$ python -q
>>> import numpy as np
>>> np.set_printoptions(precision=2, suppress=True, linewidth=100, sign=" ")
>>> m1 = np.diag(np.array([1, -1, 2])) + 3 * np.eye(3, k=1) + 3 * np.eye(3, k=-1)
>>> m1
array([[ 1.,  3.,  0.],
       [ 3., -1.,  3.],
       [ 0.,  3.,  2.]])
>>> vec = np.array([1, 1, 2])
>>> h = np.maximum(m1 @ vec, 0)
>>> h
array([ 4.,  8.,  7.])
>>> np.tanh(m1 @ vec)
array([ 1.,  1.,  1.])
>>> np.flatnonzero(h > 1e-9)
array([ 0,  1,  2])
>>> m1.T @ h
array([ 28.,  25.,  38.])
>>> ev, evecs = np.linalg.eig(m1)
>>> np.round(m1 @ evecs[:, 0] - ev[0] * evecs[:, 0], 2) + 0
array([ 0.,  0.,  0.])
>>> np.sort(np.linalg.eigvals(np.linalg.inv(m1)))
array([-0.24,  0.21,  0.68])
>>> ev
array([-4.19,  1.47,  4.72])
>>> np.sort(np.linalg.eigvals(m1 @ m1))
array([  2.15,  17.55,  22.31])
>>> np.all(np.linalg.eigvalsh(m1) > 0)
np.False_
>>> try:
...     np.linalg.cholesky(m1)
... except np.linalg.LinAlgError as e:
...     print("failed:", e)
... 
failed: Matrix is not positive definite
>>> round(np.linalg.eigvalsh(m1).min(), 2)
np.float64(-4.19)
>>> left, sv, Vt = np.linalg.svd(m1, full_matrices=False)
>>> np.cumsum(sv ** 2) / np.sum(sv ** 2)
array([ 0.53,  0.95,  1.  ])
>>> np.round(np.sqrt((sv ** 2).sum()), 2), round(float(np.linalg.norm(m1)), 2)
(np.float64(6.48), 6.48)
>>> (sv > 1e-8).sum()
np.int64(3)
>>> np.abs(Vt[0])
array([ 0.48,  0.59,  0.65])
>>> sv / sv[0]
array([ 1.  ,  0.89,  0.31])
>>> np.allclose(left * sv @ Vt, m1)
True
>>> sv
array([ 4.72,  4.19,  1.47])
>>> np.round(left.T @ left, 2) + 0
array([[ 1.,  0.,  0.],
       [ 0.,  1.,  0.],
       [ 0.,  0.,  1.]])
>>> np.round(Vt @ Vt.T, 2) + 0
array([[ 1.,  0.,  0.],
       [ 0.,  1.,  0.],
       [ 0.,  0.,  1.]])
